$ python3 -q
>>> import numpy as np
>>> import numpy.linalg as la
>>> np.set_printoptions(precision=2, suppress=True, linewidth=140, sign=" ")
>>> cent = 5 * np.array([[-0.7, 0.5, -0.8, -0.1],
...     [0.9, -1.1, 0.5, 0.5],
...     [-0.5, -1.1, 0.7, -0.4]])
>>> rng = np.random.default_rng(751)
>>> lab = rng.integers(0, 3, 11)
>>> M = cent[lab] + rng.normal(size=(11, 4))
>>> M
array([[-1.9 , -4.89,  4.  , -2.05],
       [-3.47,  3.47, -5.17, -1.7 ],
       [-3.6 ,  0.94, -5.11,  0.73],
       [ 4.64, -5.78,  3.62,  1.17],
       [ 4.35, -6.89,  2.16,  2.26],
       [-4.  ,  3.11, -4.4 , -0.29],
       [-3.49, -5.03,  1.14, -1.92],
       [-1.79, -2.71,  2.13, -2.84],
       [-2.28,  3.56, -3.83,  0.98],
       [-1.9 ,  2.11, -3.91, -0.65],
       [-2.95, -4.8 ,  5.35, -1.64]])
>>> theta = np.radians(15)
>>> Rm = np.eye(4)
>>> Rm[1, 1] = Rm[0, 0] = np.cos(theta)
>>> Rm[1, 0], Rm[0, 1] = -np.sin(theta), np.sin(theta)
>>> Rm
array([[ 0.97,  0.26,  0.  ,  0.  ],
       [-0.26,  0.97,  0.  ,  0.  ],
       [ 0.  ,  0.  ,  1.  ,  0.  ],
       [ 0.  ,  0.  ,  0.  ,  1.  ]])
>>> Y = M @ Rm.T
>>> np.abs(Y - M).max(axis=0)
array([ 1.93,  1.07,  0.  ,  0.  ])
>>> la.svd(M, compute_uv=False), la.svd(Y, compute_uv=False)
(array([ 19.07,  10.66,   5.87,   2.54]), array([ 19.07,  10.66,   5.87,   2.54]))
>>> Y = np.c_[M[:, :3] @ np.array([[-6, 9, 1], [-7, -8, -1], [0, 7, 9]]), np.array([2, 9, 6, 5, 2, 9, 7, 1, 2, 7, -2])]
>>> Y
array([[ 45.62,  49.94,  38.96,   2.  ],
       [ -3.44, -95.2 , -53.46,   9.  ],
       [ 15.  , -75.67, -50.52,   6.  ],
       [ 12.62, 113.3 ,  42.99,   5.  ],
       [ 22.12, 109.35,  30.69,   2.  ],
       [  2.21, -91.65, -46.69,   9.  ],
       [ 56.12,  16.82,  11.8 ,   7.  ],
       [ 29.73,  20.52,  20.13,   1.  ],
       [-11.25, -75.76, -40.32,   2.  ],
       [ -3.37, -61.39, -39.18,   7.  ],
       [ 51.29,  49.29,  49.99,  -2.  ]])
>>> la.matrix_rank(np.c_[M, Y])
np.int64(5)
>>> la.norm(la.qr(M)[0].T @ Y, axis=0) ** 2 / ((Y ** 2).sum(axis=0) + 1e-12)
array([ 1.  ,  1.  ,  1.  ,  0.83])
>>> la.matrix_rank(Y)
np.int64(4)
